In [1]: import numpy as np

In [2]: import numpy.linalg as la

In [3]: np.set_printoptions(precision=4, suppress=True, linewidth=140, legacy="1.25")

In [4]: rnd = lambda a: np.round(a, 4) + 0

In [5]: M2 = np.array([[0, 1], [3, 3], [3, 1]])

In [6]: cent = np.array([[-9, 6, 1], [-2, -6, -6]])

In [7]: J = M2 @ cent

In [8]: J
Out[8]: 
array([[ -2,  -6,  -6],
       [-33,   0, -15],
       [-29,  12,  -3]])

In [9]: Uu, sig, vt = la.svd(J)

In [10]: rnd(sig)
Out[10]: array([46.6446, 14.4321,  0.    ])

In [11]: M2 = Uu[:, :2] @ np.diag(sig[:2]) @ vt[:2]

In [12]: print(rnd(la.norm(J - M2) / la.norm(J)))
0.0

In [13]: rnd(np.abs(J - M2).max())
Out[13]: 0.0

In [14]: print(rnd(la.norm(J - M2, 2)), rnd(sig[2]))
0.0 0.0

In [15]: rng = np.random.default_rng(788)

In [16]: M2 = J + rng.integers(-2, 3, (3, 2)) @ rng.integers(-2, 3, (2, 3))

In [17]: print(M2)
[[ -2  -5  -8]
 [-37   0 -11]
 [-29  14  -7]]

In [18]: rnd(la.svd(M2 - J, compute_uv=False))
Out[18]: array([6.8358, 3.205 , 0.    ])

In [19]: la.matrix_rank(M2 - J, tol=1e-8)
Out[19]: 2

In [20]: print(np.abs(M2 - J).sum(axis=1))
[3 8 6]

In [21]: M2 - J
Out[21]: 
array([[ 0,  1, -2],
       [-4,  0,  4],
       [ 0,  2, -4]])

In [22]: la.matrix_power(J, 4)
Out[22]: 
array([[ 81196,  -7080,  30900],
       [136401,   3798,  65223],
       [-25991,  17958,   3423]])

In [23]: print(np.trace(J))
-5

In [24]: la.matrix_rank(J, rtol=0.1)
Out[24]: 2

In [25]: rnd(la.norm(J, 2) / la.norm(J))
Out[25]: 0.9553

In [26]: F = np.load("x.npy")

In [27]: F
Out[27]: 
array([[  0.3097, -18.88  ,  -6.5916],
       [ -1.5609,  11.1677, -16.5181],
       [-14.2096,  -3.7315,  13.5706],
       [ 10.9921,  14.5769,   8.1662],
       [  9.7226, -15.6128,   7.8557],
       [ 12.3411,  11.0763,  11.1809],
       [ 19.8151,   0.8892,  -2.5636],
       [ 17.4313,  -6.8144,   7.0508],
       [ -9.6163,   0.3581, -17.5328],
       [ 18.3726,   1.3448,   7.7872],
       [-18.1155,  -6.4968,  -5.4425]])

In [28]: hat = np.triu(np.array([[1, 0, 2], [2, 0, -1], [0, 1, -2]]), 1) + np.eye(3)

In [29]: M2 = hat @ J @ la.inv(hat)

In [30]: hat @ J - J @ hat
Out[30]: 
array([[-58.,  24.,  -8.],
       [ 29., -12.,  69.],
       [  0.,   0.,  70.]])

In [31]: rnd(la.det(M2))
Out[31]: 0.0

In [32]: np.trace(M2), np.trace(J)
Out[32]: (-5.0, -5)

In [33]: M2
Out[33]: 
array([[-60.,  18., 126.],
       [ -4., -12., -16.],
       [-29.,  12.,  67.]])

In [34]: dist = la.norm(F[:, None] - F[None], axis=-1)

In [35]: print((dist + 1e9 * np.eye(11)).round(6).argmin(axis=1))
[ 4  8 10  5  7  3  9  9  1  7  8]

In [36]: rnd(la.norm(F, axis=1))
Out[36]: array([20., 20., 20., 20., 20., 20., 20., 20., 20., 20., 20.])

In [37]: rnd(F.sum(axis=1))
Out[37]: array([-25.1619,  -6.9113,  -4.3705,  33.7352,   1.9655,  34.5983,  18.1407,  17.6677, -26.791 ,  27.5046, -30.0548])

In [38]: np.abs(F).max()
Out[38]: 19.8151

In [39]: rnd(F.sum(axis=0))
Out[39]: array([ 45.4822, -12.1225,   6.9628])

In [40]: np.count_nonzero(F)
Out[40]: 33

In [41]: print(rnd(F.mean(axis=0)))
[ 4.1347 -1.102   0.633 ]

In [42]: rnd(la.svd(F, compute_uv=False))
Out[42]: array([48.8558, 34.2207, 29.0182])

In [43]: rnd(la.norm(F))
Out[43]: 66.3325

In [44]: np.unravel_index(np.abs(F).argmax(), F.shape)
Out[44]: (6, 0)

In [45]: f = np.array([1, 2])

In [46]: print(np.array([np.convolve(row, f, "same") for row in J]))
[[ -2 -10 -18]
 [-33 -66 -15]
 [-29 -46  21]]

In [47]: np.cross(J[2, :3], J[1, :3])
Out[47]: array([-180, -336,  396])

In [48]: def softmax(z):
    ...:     e = np.exp(z - z.max(axis=-1, keepdims=True))
    ...:     return e / e.sum(axis=-1, keepdims=True)
    ...: 

In [49]: print(rnd(softmax(F[4] + -1)))
[0.8661 0.     0.1339]

In [50]: rnd(softmax(F).sum(axis=1))
Out[50]: array([1., 1., 1., 1., 1., 1., 1., 1., 1., 1., 1.])

In [51]: S = F @ F.T / np.sqrt(3)

In [52]: print(softmax(S)[4] @ F)
[  9.7226 -15.6128   7.8557]

In [53]: feats = np.load("arr.npy")

In [54]: feats
Out[54]: 
array([[ -3,   1,  -2,  -2],
       [ -2,   1,  -4,  -4],
       [ -3,   3,  -3,  -4],
       [ -4,   5,  -1,  -6],
       [ -2,   8,  -1,  -7],
       [ -4,  11,   0,  -4],
       [ -4,  12,   3,  -3],
       [ -1,  15,   0,  -3],
       [ -4,  17,   3,  -6],
       [ -6,  14,   3,  -9],
       [ -3,  14,   6, -11],
       [ -4,  14,   5, -14],
       [ -4,  17,   6, -15],
       [ -2,  14,   6, -17],
       [ -3,  13,   8, -18],
       [  0,  11,   7, -17],
       [  3,  12,   7, -18]])

In [55]: la.norm(feats, axis=1).argmax()
Out[55]: 12

In [56]: Xc = F - F.mean(axis=0)

In [57]: V = la.svd(Xc)[2][:1]

In [58]: M2 = Xc - Xc @ V.T @ V

In [59]: print(rnd(np.cov(Xc @ V.T, rowvar=False)))
223.8726

In [60]: rnd(M2.std(axis=0))
Out[60]: array([4.497 , 9.7926, 7.8517])

In [61]: Xc = (feats - feats.mean(axis=0)) / feats.std(axis=0)

In [62]: np.argwhere(np.abs(Xc) > 2)
Out[62]: array([[16,  0]])

In [63]: beta = la.lstsq(np.delete(Xc, 2, axis=1), Xc[:, 2])[0]

In [64]: np.abs(beta).argmax()
Out[64]: 2

In [65]: mat = np.loadtxt("case11.csv", delimiter=",")

In [66]: mat
Out[66]: 
array([[ -3.,   3.,  -3.],
       [ -1.,   2.,  -2.],
       [ -7.,  11., -11.]])

In [67]: rnd(np.trace(la.pinv(mat) @ mat))
Out[67]: 2.0

In [68]: la.lstsq(mat[:-1].T, mat[-1])[2]
Out[68]: 2

In [69]: lab = rng.permutation(3)

In [70]: lab
Out[70]: array([1, 0, 2])

In [71]: M2 = J[lab][:, lab]

In [72]: np.trace(M2)
Out[72]: -5

In [73]: print(rnd(la.det(M2)), rnd(la.det(J[lab])))
0.0 0.0

In [74]: M2
Out[74]: 
array([[  0, -33, -15],
       [ -6,  -2,  -6],
       [ 12, -29,  -3]])

In [75]: Uu, sig, vt = la.svd(mat)

In [76]: V = vt[:(sig > 1e-8).sum()]

In [77]: vec = mat[2] + 4 * mat[0] + rng.integers(2) * np.eye(3)[2]

In [78]: vec
Out[78]: array([-19.,  23., -23.])

In [79]: np.allclose(V.T @ V @ vec, vec)
Out[79]: True

In [80]: Xc = feats - feats.mean(axis=0)

In [81]: Uu, sig, vt = la.svd(Xc, full_matrices=False)

In [82]: rnd(np.abs(vt[-1]))
Out[82]: array([0.0325, 0.2794, 0.874 , 0.3961])

In [83]: np.abs(Uu[:, 0]).argmax()
Out[83]: 0

In [84]: print(rnd(sig))
[31.4283 16.2629  6.9166  4.3317]

In [85]: rnd(vt[0] * np.sign(vt[0, np.abs(vt[0]).argmax()]))
Out[85]: array([-0.0602, -0.5254, -0.4823,  0.6984])

In [86]: rnd(sig ** 2 / (sig ** 2).sum())
Out[86]: array([0.749 , 0.2005, 0.0363, 0.0142])

In [87]: K = np.loadtxt("block8.csv", delimiter=",")

In [88]: K
Out[88]: 
array([[ 0.2486, -0.4453, -0.1232],
       [-0.0013, -0.0418,  0.2115],
       [ 0.9664, -0.4871,  1.3566],
       [ 1.4047, -0.6396,  1.876 ],
       [ 0.2498, -0.2709, -0.0602]])

In [89]: M2 = np.array([[3, 0], [3, 3], [3, 1]])

In [90]: rnd(np.einsum("ik,kj->ji", K, M2))
Out[90]: 
array([[-0.9597,  0.5052,  5.5077,  7.9233, -0.2439],
       [-1.4591,  0.0861, -0.1047, -0.0428, -0.8729]])

In [91]: la.matrix_rank(np.vstack([K, M2.T]))
Out[91]: 3

In [92]: rnd(K @ M2)
Out[92]: 
array([[-0.9597, -1.4591],
       [ 0.5052,  0.0861],
       [ 5.5077, -0.1047],
       [ 7.9233, -0.0428],
       [-0.2439, -0.8729]])

In [93]: W0 = np.load("w.npy")

In [94]: print(rnd(W0))
[[ 1.      0.      0.      0.    ]
 [ 0.      1.      0.      0.    ]
 [ 0.      0.      0.309  -0.9511]
 [ 0.      0.      0.9511  0.309 ]]

In [95]: # 3 groups of indices that never mix

In [96]: vec = np.array([4, 8, 5, 4])

In [97]: print(rnd(la.det(W0)))
1.0

In [98]: print(rnd(np.sort(np.abs(np.degrees(np.angle(la.eigvals(W0)))))))
[ 0.  0. 72. 72.]

In [99]: rnd(np.abs(la.eigvals(W0)))
Out[99]: array([1., 1., 1., 1.])

In [100]: rnd(W0.T @ (W0 @ vec))
Out[100]: array([4., 8., 5., 4.])

In [101]: 4 - la.matrix_rank(W0 - np.eye(4), tol=1e-8)
Out[101]: 2

In [102]: [p for p in range(1, 25) if np.allclose(la.matrix_power(W0, p), np.eye(4))]
Out[102]: [5, 10, 15, 20]

In [103]: O, V = la.qr(W0[:, :2])[0], la.qr(W0[:, 2:])[0]

In [104]: sig = la.svd(O.T @ V, compute_uv=False)

In [105]: (sig > 0.9).sum()
Out[105]: 0

In [106]: hat = np.triu(np.array([[-2, 2, -3, -1], [0, -3, 0, 1], [-2, -2, 0, 0], [-3, 2, 2, 3]]), 1) + np.eye(4)

In [107]: M2 = hat @ W0 @ la.inv(hat)

In [108]: la.matrix_rank(M2)
Out[108]: 4

In [109]: print(rnd(hat @ W0 - W0 @ hat))
[[ 0.      0.      1.1219  3.5442]
 [ 0.      0.      0.9511 -0.691 ]
 [ 0.      0.      0.      0.    ]
 [ 0.      0.      0.      0.    ]]

In [110]: rnd(np.trace(M2)), rnd(np.trace(W0))
Out[110]: (2.618, 2.618)

In [111]: print(rnd(W0 @ W0))
[[ 1.      0.      0.      0.    ]
 [ 0.      1.      0.      0.    ]
 [ 0.      0.     -0.809  -0.5878]
 [ 0.      0.      0.5878 -0.809 ]]

In [112]: print(np.flatnonzero(la.matrix_power((W0 != 0) + (W0.T != 0) + np.eye(4), 4)[0]))
[0]

In [113]: print((W0 != 0).astype(int))
[[1 0 0 0]
 [0 1 0 0]
 [0 0 1 1]
 [0 0 1 1]]

In [114]: A = np.load("layer11.npy")

In [115]: A
Out[115]: 
array([[ 2,  3,  4,  5,  6],
       [ 7,  8,  9, 10, 11],
       [12, 13, 14, 15, 16],
       [17, 18, 19, 20, 21]])

In [116]: # rows and columns are dependent

In [117]: f = np.array([-2, 3, 3])

In [118]: np.polyval(f, A[1])
Out[118]: array([ -74, -101, -132, -167, -206])

In [119]: vec = np.array([-7, 8, 8, -3, -3])

In [120]: A @ vec
Out[120]: array([ 9, 24, 39, 54])

In [121]: (A * vec).sum(axis=1)
Out[121]: array([ 9, 24, 39, 54])

In [122]: print(A * vec)
[[ -14   24   32  -15  -18]
 [ -49   64   72  -30  -33]
 [ -84  104  112  -45  -48]
 [-119  144  152  -60  -63]]

In [123]: print(np.sign((A @ vec).round(6)))
[1 1 1 1]

In [124]: la.norm(A @ vec) <= la.norm(A, 2) * la.norm(vec) + 1e-9
Out[124]: True

In [125]: data = np.triu(rng.random((5, 5)) < 0.5, 1).astype(int)

In [126]: data = data + data.T

In [127]: print(data)
[[0 0 1 1 0]
 [0 0 1 1 0]
 [1 1 0 1 1]
 [1 1 1 0 1]
 [0 0 1 1 0]]

In [128]: # symmetric

In [129]: print(la.cond(data) > 100)
True

In [130]: print([round(float(x), 4) for x in la.svd(data, compute_uv=False)[:3]])
[3.0, 2.0, 1.0]

In [131]: evals, V = la.eigh(data)

In [132]: vec = np.array([1, 7, 3, 9, 6])

In [133]: rnd(vec @ data @ vec / (vec @ vec)), rnd(evals[0]), rnd(evals[-1])
Out[133]: (2.2159, -2.0, 3.0)

In [134]: print(vec @ data @ vec)
390

In [135]: print(rnd(V * np.abs(evals) @ V.T))
[[0.8 0.8 0.2 0.2 0.8]
 [0.8 0.8 0.2 0.2 0.8]
 [0.2 0.2 1.8 0.8 0.2]
 [0.2 0.2 0.8 1.8 0.2]
 [0.8 0.8 0.2 0.2 0.8]]
